In [1]: import numpy as np

In [2]: np.set_printoptions(precision=2, suppress=True, linewidth=120)

In [3]: tidy = lambda a: np.round(a, 2) + 0

In [4]: F = np.load("x.npy")

In [5]: print(F)
[[ 1  0  0  0  0  0  0  0  0  0  0  0  0  0]
 [ 2  1  0  0  0  0  0  0  0  0  0  0  0  0]
 [ 0 -1  1  0  0  0  0  0  0  0  0  0  0  0]
 [-3 -3  0  1  0  0  0  0  0  0  0  0  0  0]
 [-2  0 -2  0  1  0  0  0  0  0  0  0  0  0]
 [-2 -2  1  2  2  1  0  0  0  0  0  0  0  0]
 [ 0  0 -3  0 -2  2  1  0  0  0  0  0  0  0]
 [-3  2 -3  1  2 -3 -1  1  0  0  0  0  0  0]
 [-3 -3  3  2  3 -1 -2 -1  1  0  0  0  0  0]
 [-1 -1 -1  0 -1 -3  1  3  2  1  0  0  0  0]
 [-2  3  0 -1  2  1  0 -3  0  0  1  0  0  0]
 [ 1 -3  1  2  1 -1  2  3  3  0 -1  1  0  0]
 [-1  2 -2 -2 -2 -1 -3  0  1  3 -1 -1  1  0]
 [-2  2  2 -1 -3 -1 -1 -3 -2 -3  1  1  1  1]]

In [6]: rng = np.random.default_rng(17)

In [7]: other = F + rng.integers(-2, 3, (14, 12)) @ rng.integers(-2, 3, (12, 14))

In [8]: print(other)
[[ -4 -11 -11  -3  -3  -1  11   7  -1  -8  -5  -5  -3   1]
 [  6   1  -1   6  -3  -1 -17  -1  -1   5   2   6   6   7]
 [ -1   3  16   9   0 -13  -4  -8  -5   7   7   2   4 -16]
 [  0  -9  10  -6 -12   8   1  -6  -1   3   9  -6   5   4]
 [ -1   3 -13   2  16  -6   1  -1   6 -10  -7   5  -9  -3]
 [  9  -6  13  10  -2  -4   2 -11   0   0  -4   1  -6 -12]
 [ -4   1   5   3  -4   7  -3  -5  -1   2   6  -2  -1   2]
 [  9   4 -14  -2   7 -19  13   3  -1   2   0  -6   0 -20]
 [ -8  -7   7  10  -9   0  -5   1   0   1  -7   4   5   5]
 [ -4   0  -1   2  -5  -1   5  -1  -7   6   6   1   6  -3]
 [  2  10   0  -2 -12  -8   2  -3   5  -1   0  -5   0   2]
 [-12   1   5   1   2  -9   5  -3   1  -6   0  -3   0  -3]
 [  5   5  -9  -4   4   3 -17   9   1   9  -4   6   5  10]
 [ -6  -4  -5   0  -5   5  10  -7   0  -6  15   1   4  -2]]

In [9]: print(np.linalg.matrix_rank(other - F, tol=1e-8))
12

In [10]: print(np.abs(other - F).sum(axis=1))
[75 60 95 81 80 80 46 94 62 50 51 56 81 66]

In [11]: K = np.array([[9, 6, 0, 3, 12],
    ...:     [6, 4, 0, 2, 8],
    ...:     [0, 0, 0, 0, 0],
    ...:     [3, 2, 0, 1, 4],
    ...:     [12, 8, 0, 4, 16]])

In [12]: left, sv, vt = np.linalg.svd(K)

In [13]: print(tidy(sv))
[30.  0.  0.  0.  0.]

In [14]: other = left[:, :1] @ np.diag(sv[:1]) @ vt[:1]

In [15]: print(tidy(other))
[[ 9.  6.  0.  3. 12.]
 [ 6.  4.  0.  2.  8.]
 [ 0.  0.  0.  0.  0.]
 [ 3.  2.  0.  1.  4.]
 [12.  8.  0.  4. 16.]]

In [16]: print(tidy(np.abs(K - other).max()))
0.0

In [17]: print(np.linalg.matrix_rank(K, rtol=0.05))
1

In [18]: labels = rng.permutation(5)

In [19]: print(labels)
[3 0 4 1 2]

In [20]: other = K[labels][:, labels]

In [21]: print(tidy(np.linalg.det(other)), tidy(np.linalg.det(K[labels])))
0.0 0.0

In [22]: x = np.array([0, 3, -3, -1, 4])

In [23]: print(K @ x)
[63 42  0 21 84]

In [24]: print(K @ np.ones(5))
[30. 20.  0. 10. 40.]

In [25]: print(np.sign((K @ x).round(6)))
[1 1 0 1 1]

In [26]: r = np.linalg.matrix_rank(K)

In [27]: print(r)
1

In [28]: null = np.linalg.svd(K)[2][r:].T

In [29]: print(np.allclose(K @ null, 0))
True

In [30]: print([int(np.linalg.matrix_rank(K[:i])) for i in range(1, len(K) + 1)])
[1, 1, 1, 1, 1]

In [31]: print(tidy(K @ null))
[[0. 0. 0. 0.]
 [0. 0. 0. 0.]
 [0. 0. 0. 0.]
 [0. 0. 0. 0.]
 [0. 0. 0. 0.]]

In [32]: print(tidy(null @ null.T))
[[ 0.7  -0.2   0.   -0.1  -0.4 ]
 [-0.2   0.87  0.   -0.07 -0.27]
 [ 0.    0.    1.    0.    0.  ]
 [-0.1  -0.07  0.    0.97 -0.13]
 [-0.4  -0.27  0.   -0.13  0.47]]

In [33]: print([int(np.linalg.matrix_rank(K[:, :j + 1])) for j in range(5)])
[1, 1, 1, 1, 1]

In [34]: arr = np.load("arr.npy")

In [35]: print(arr)
[[ 5  5  4 -1  1  0 -1  2  0  1  2]
 [ 8  8  7  2  4  3  2  5  3  4  5]
 [ 3  3  2 -3 -1 -2 -3  0 -2 -1  0]
 [ 7  7  6  1  3  2  1  4  2  3  4]
 [ 3  3  2 -3 -1 -2 -3  0 -2 -1  0]
 [ 5  5  4 -1  1  0 -1  2  0  1  2]
 [ 8  8  7  2  4  3  2  5  3  4  5]
 [ 8  8  7  2  4  3  2  5  3  4  5]
 [ 4  4  3 -2  0 -1 -2  1 -1  0  1]
 [ 5  5  4 -1  1  0 -1  2  0  1  2]
 [ 4  4  3 -2  0 -1 -2  1 -1  0  1]]

In [36]: t = np.radians(72)

In [37]: R = np.eye(11)

In [38]: R[4, 4] = R[7, 7] = np.cos(t)

In [39]: R[4, 7], R[7, 4] = -np.sin(t), np.sin(t)

In [40]: print(tidy(R))
[[ 1.    0.    0.    0.    0.    0.    0.    0.    0.    0.    0.  ]
 [ 0.    1.    0.    0.    0.    0.    0.    0.    0.    0.    0.  ]
 [ 0.    0.    1.    0.    0.    0.    0.    0.    0.    0.    0.  ]
 [ 0.    0.    0.    1.    0.    0.    0.    0.    0.    0.    0.  ]
 [ 0.    0.    0.    0.    0.31  0.    0.   -0.95  0.    0.    0.  ]
 [ 0.    0.    0.    0.    0.    1.    0.    0.    0.    0.    0.  ]
 [ 0.    0.    0.    0.    0.    0.    1.    0.    0.    0.    0.  ]
 [ 0.    0.    0.    0.    0.95  0.    0.    0.31  0.    0.    0.  ]
 [ 0.    0.    0.    0.    0.    0.    0.    0.    1.    0.    0.  ]
 [ 0.    0.    0.    0.    0.    0.    0.    0.    0.    1.    0.  ]
 [ 0.    0.    0.    0.    0.    0.    0.    0.    0.    0.    1.  ]]

In [41]: other = arr @ R.T

In [42]: print(np.allclose(arr @ arr.T, other @ other.T))
True

In [43]: print(tidy(np.linalg.svd(arr, compute_uv=False)), tidy(np.linalg.svd(other, compute_uv=False)))
[36.28 13.15  0.    0.    0.    0.    0.    0.    0.    0.    0.  ] [36.28 13.15  0.    0.    0.    0.    0.    0.    0.    0.    0.  ]

In [44]: print(arr.shape)
(11, 11)

In [45]: print(tidy(np.linalg.svd(arr, compute_uv=False)))
[36.28 13.15  0.    0.    0.    0.    0.    0.    0.    0.    0.  ]

In [46]: print(np.abs(arr).max())
8

In [47]: print(arr.sum(axis=1))
[18 51 -4 40 -4 18 51 51  7 18  7]

In [48]: print(tidy(np.linalg.norm(arr)))
38.59

In [49]: print(np.count_nonzero(arr))
107

In [50]: print(np.linalg.cond(arr) > 100)
True

In [51]: print(np.argsort(-np.linalg.norm(arr, axis=0).round(6), kind="stable")[:3])
[0 1 2]

In [52]: print(np.linalg.cond(K) > 100)
True

In [53]: print(tidy(np.linalg.norm(K, 2) / np.linalg.norm(K)))
1.0

In [54]: print([round(float(x), 2) for x in np.linalg.svd(K, compute_uv=False)[:3]])
[30.0, 0.0, 0.0]

In [55]: print(np.argsort(-np.linalg.norm(K, axis=0).round(6), kind="stable")[:3])
[4 0 1]

In [56]: print(np.abs(np.diag(np.linalg.qr(arr)[1])) > 1e-9)
[ True False  True False False False False False False False False]

In [57]: print(np.unique(arr.round(6), axis=0).shape)
(5, 11)

In [58]: print(tidy(arr @ np.linalg.pinv(arr) @ arr))
[[ 5.  5.  4. -1.  1.  0. -1.  2.  0.  1.  2.]
 [ 8.  8.  7.  2.  4.  3.  2.  5.  3.  4.  5.]
 [ 3.  3.  2. -3. -1. -2. -3.  0. -2. -1.  0.]
 [ 7.  7.  6.  1.  3.  2.  1.  4.  2.  3.  4.]
 [ 3.  3.  2. -3. -1. -2. -3.  0. -2. -1.  0.]
 [ 5.  5.  4. -1.  1.  0. -1.  2.  0.  1.  2.]
 [ 8.  8.  7.  2.  4.  3.  2.  5.  3.  4.  5.]
 [ 8.  8.  7.  2.  4.  3.  2.  5.  3.  4.  5.]
 [ 4.  4.  3. -2.  0. -1. -2.  1. -1.  0.  1.]
 [ 5.  5.  4. -1.  1.  0. -1.  2.  0.  1.  2.]
 [ 4.  4.  3. -2.  0. -1. -2.  1. -1.  0.  1.]]

In [59]: print(np.allclose(arr[:-1].T @ np.linalg.lstsq(arr[:-1].T, arr[-1])[0], arr[-1]))
True

In [60]: A = np.array([[2, -1, 0, 0], [2, 3, 0, 0], [0, 0, 2, -1], [0, 0, 2, 3]])

In [61]: x = np.array([-1, -4, -3, 2])

In [62]: rhs = A @ x

In [63]: print(rhs)
[  2 -14  -8   0]

In [64]: print(tidy(np.linalg.solve(A, rhs + A[:, 1])))
[-1. -3. -3.  2.]

In [65]: print(tidy(np.linalg.solve(A, A[:, 2])))
[0. 0. 1. 0.]

In [66]: print(tidy(np.linalg.solve(A, rhs)))
[-1. -4. -3.  2.]

In [67]: print(tidy(np.sort(np.linalg.eigvals(A).real)))
[2.5 2.5 2.5 2.5]

In [68]: print((A != 0).astype(int))
[[1 1 0 0]
 [1 1 0 0]
 [0 0 1 1]
 [0 0 1 1]]

In [69]: print(np.flatnonzero(np.linalg.matrix_power((A != 0) + (A.T != 0) + np.eye(4), 4)[3]))
[2 3]

In [70]: print(A @ A)
[[ 2 -5  0  0]
 [10  7  0  0]
 [ 0  0  2 -5]
 [ 0  0 10  7]]

In [71]: print(np.allclose(A, A.T))
False

In [72]: print((A + A.T) / 2)
[[2.  0.5 0.  0. ]
 [0.5 3.  0.  0. ]
 [0.  0.  2.  0.5]
 [0.  0.  0.5 3. ]]

In [73]: print(A @ A)
[[ 2 -5  0  0]
 [10  7  0  0]
 [ 0  0  2 -5]
 [ 0  0 10  7]]

In [74]: print(np.allclose(A @ A.T, A.T @ A))
False

In [75]: print(tidy(np.abs(np.linalg.eigvals(A)).max()))
2.83

In [76]: print(tidy(np.linalg.det(A)))
64.0

In [77]: print(tidy(np.sort(np.abs(np.linalg.eigvals(A)))))
[2.83 2.83 2.83 2.83]

In [78]: Q, vecs = np.linalg.qr(A[:, :1])[0], np.linalg.qr(A[:, 1:])[0]

In [79]: sv = np.linalg.svd(Q.T @ vecs, compute_uv=False)

In [80]: print(tidy(sv))
[0.45]

In [81]: print(tidy(np.degrees(np.arccos(sv.clip(0, 1)))))
[63.43]

In [82]: M = np.load("data.npy")

In [83]: print(M)
[[ 0.  0.  0.  0.  0.  0.  0.  0.  0.  0.  0.  0. -1.  0.]
 [ 0.  0.  0.  0.  0.  0.  0.  0.  0.  0.  0.  0. -2.  0.]
 [ 0.  0.  0.  0.  0.  0.  0.  0.  0.  0.  0.  0.  1.  1.]
 [ 0.  0.  0.  0.  0.  0.  0.  0.  0.  0.  0.  0. -1.  1.]
 [ 0.  0.  0.  0.  0.  0.  0.  0.  0.  0.  0.  0.  0. -1.]
 [ 0.  0.  0.  0.  0.  0.  0.  0.  0.  0.  0.  0.  1. -1.]
 [ 0.  0.  0.  0.  0.  0.  0.  0.  0.  0.  0.  0.  1.  0.]
 [ 0.  0.  0.  0.  0.  0.  0.  0.  0.  0.  0.  0. -2.  1.]
 [ 0.  0.  0.  0.  0.  0.  0.  0.  0.  0.  0.  0. -2.  1.]
 [ 0.  0.  0.  0.  0.  0.  0.  0.  0.  0.  0.  0.  1.  0.]
 [ 0.  0.  0.  0.  0.  0.  0.  0.  0.  0.  0.  0.  0.  1.]
 [ 0.  0.  0.  0.  0.  0.  0.  0.  0.  0.  0.  0.  2. -2.]
 [-1. -2.  1. -1.  0.  1.  1. -2. -2.  1.  0.  2.  0.  0.]
 [ 0.  0.  1.  1. -1. -1.  0.  1.  1.  0.  1. -2.  0.  0.]]

In [84]: print(np.abs(np.diag(np.linalg.qr(M)[1])) > 1e-9)
[ True False  True False False False False False False False False False  True  True]

In [85]: print(np.unique(M.round(6), axis=0).shape)
(12, 14)

In [86]: print(np.linalg.lstsq(M[:-1].T, M[-1])[2])
3

In [87]: print(np.allclose(M[:-1].T @ np.linalg.lstsq(M[:-1].T, M[-1])[0], M[-1]))
False

In [88]: print(np.argsort(-np.linalg.norm(M, axis=0).round(6), kind="stable")[:3])
[12 13 11]

In [89]: print(tidy(np.linalg.norm(M, 2) / np.linalg.norm(M)))
0.64

In [90]: print(np.linalg.cond(M) > 100)
True

In [91]: print(np.linalg.matrix_rank(M, rtol=0.1))
4

In [92]: f = np.array([-5, 9, -9])

In [93]: print(np.correlate(M[9], M[8], "full"))
[ 0.  0.  0.  0.  0.  0.  0.  0.  0.  0.  0.  0.  1. -2.  0.  0.  0.  0.  0.  0.  0.  0.  0.  0.  0.  0.  0.]

In [94]: print(np.polyval(f, M[9]))
[-9. -9. -9. -9. -9. -9. -9. -9. -9. -9. -9. -9. -5. -9.]

In [95]: print(np.cross(M[9, :3], M[8, :3]))
[0. 0. 0.]

In [96]: m1 = np.load("layer7.npy")

In [97]: print(m1)
[[0 0 1 0 0 0 0 0 0 0 1]
 [0 0 0 0 1 1 1 0 0 1 0]
 [1 0 0 0 0 0 0 0 0 0 0]
 [0 0 0 0 0 0 0 1 0 0 0]
 [0 1 0 0 0 1 0 0 1 0 0]
 [0 1 0 0 1 0 1 0 0 0 0]
 [0 1 0 0 0 1 0 0 0 0 1]
 [0 0 0 1 0 0 0 0 0 0 0]
 [0 0 0 0 1 0 0 0 0 1 0]
 [0 1 0 0 0 0 0 0 1 0 0]
 [1 0 0 0 0 0 1 0 0 0 0]]

In [98]: print((m1 != 0).astype(int))
[[0 0 1 0 0 0 0 0 0 0 1]
 [0 0 0 0 1 1 1 0 0 1 0]
 [1 0 0 0 0 0 0 0 0 0 0]
 [0 0 0 0 0 0 0 1 0 0 0]
 [0 1 0 0 0 1 0 0 1 0 0]
 [0 1 0 0 1 0 1 0 0 0 0]
 [0 1 0 0 0 1 0 0 0 0 1]
 [0 0 0 1 0 0 0 0 0 0 0]
 [0 0 0 0 1 0 0 0 0 1 0]
 [0 1 0 0 0 0 0 0 1 0 0]
 [1 0 0 0 0 0 1 0 0 0 0]]

In [99]: print(tidy(np.sort(np.linalg.eigvals(m1).real)))
[-2.23 -1.63 -1.23 -1.   -0.8   0.    0.35  1.    1.04  1.59  2.91]

In [100]: print(m1 @ m1)
[[2 0 0 0 0 0 1 0 0 0 0]
 [0 4 0 0 1 2 1 0 2 0 1]
 [0 0 1 0 0 0 0 0 0 0 1]
 [0 0 0 1 0 0 0 0 0 0 0]
 [0 1 0 0 3 1 2 0 0 2 0]
 [0 2 0 0 1 3 1 0 1 1 1]
 [1 1 0 0 2 1 3 0 0 1 0]
 [0 0 0 0 0 0 0 1 0 0 0]
 [0 2 0 0 0 1 0 0 2 0 0]
 [0 0 0 0 2 1 1 0 0 2 0]
 [0 1 1 0 0 1 0 0 0 0 2]]

In [101]: print(tidy(np.linalg.det(m1)))
0.0

In [102]: print(tidy(np.sort(np.abs(np.linalg.eigvals(m1)))))
[0.   0.35 0.8  1.   1.   1.04 1.23 1.59 1.63 2.23 2.91]

In [103]: print((m1 + m1.T) / 2)
[[0. 0. 1. 0. 0. 0. 0. 0. 0. 0. 1.]
 [0. 0. 0. 0. 1. 1. 1. 0. 0. 1. 0.]
 [1. 0. 0. 0. 0. 0. 0. 0. 0. 0. 0.]
 [0. 0. 0. 0. 0. 0. 0. 1. 0. 0. 0.]
 [0. 1. 0. 0. 0. 1. 0. 0. 1. 0. 0.]
 [0. 1. 0. 0. 1. 0. 1. 0. 0. 0. 0.]
 [0. 1. 0. 0. 0. 1. 0. 0. 0. 0. 1.]
 [0. 0. 0. 1. 0. 0. 0. 0. 0. 0. 0.]
 [0. 0. 0. 0. 1. 0. 0. 0. 0. 1. 0.]
 [0. 1. 0. 0. 0. 0. 0. 0. 1. 0. 0.]
 [1. 0. 0. 0. 0. 0. 1. 0. 0. 0. 0.]]

In [104]: print(np.linalg.matrix_power(m1, 2))
[[2 0 0 0 0 0 1 0 0 0 0]
 [0 4 0 0 1 2 1 0 2 0 1]
 [0 0 1 0 0 0 0 0 0 0 1]
 [0 0 0 1 0 0 0 0 0 0 0]
 [0 1 0 0 3 1 2 0 0 2 0]
 [0 2 0 0 1 3 1 0 1 1 1]
 [1 1 0 0 2 1 3 0 0 1 0]
 [0 0 0 0 0 0 0 1 0 0 0]
 [0 2 0 0 0 1 0 0 2 0 0]
 [0 0 0 0 2 1 1 0 0 2 0]
 [0 1 1 0 0 1 0 0 0 0 2]]

In [105]: print(tidy(np.abs(np.linalg.eigvals(m1)).max()))
2.91

In [106]: print(np.allclose(m1[:-1].T @ np.linalg.lstsq(m1[:-1].T, m1[-1])[0], m1[-1]))
True

In [107]: print(np.unique(m1.round(6), axis=0).shape)
(11, 11)

In [108]: left, sv, vt = np.linalg.svd(m1)

In [109]: vecs = vt[:(sv > 1e-8).sum()]

In [110]: x = m1[9] + 4 * m1[3] + rng.integers(2) * np.eye(11)[7]

In [111]: print(x)
[0. 1. 0. 0. 0. 0. 0. 5. 1. 0. 0.]

In [112]: print(tidy(np.linalg.norm(x - vecs.T @ vecs @ x)))
0.0

In [113]: print(np.linalg.matrix_rank(np.vstack([m1, x])))
10

In [114]: print(tidy(vecs.T @ vecs))
[[ 1.    0.    0.    0.    0.    0.    0.    0.    0.    0.    0.  ]
 [ 0.    0.83 -0.17  0.    0.17  0.    0.    0.    0.17 -0.17  0.17]
 [ 0.   -0.17  0.83  0.    0.17  0.    0.    0.    0.17 -0.17  0.17]
 [ 0.    0.    0.    1.    0.    0.    0.    0.    0.    0.    0.  ]
 [ 0.    0.17  0.17  0.    0.83  0.    0.    0.   -0.17  0.17 -0.17]
 [ 0.    0.    0.    0.    0.    1.    0.    0.    0.    0.    0.  ]
 [ 0.    0.    0.    0.    0.    0.    1.    0.    0.    0.    0.  ]
 [ 0.    0.    0.    0.    0.    0.    0.    1.    0.    0.    0.  ]
 [ 0.    0.17  0.17  0.   -0.17  0.    0.    0.    0.83  0.17 -0.17]
 [ 0.   -0.17 -0.17  0.    0.17  0.    0.    0.    0.17  0.83  0.17]
 [ 0.    0.17  0.17  0.   -0.17  0.    0.    0.   -0.17  0.17  0.83]]
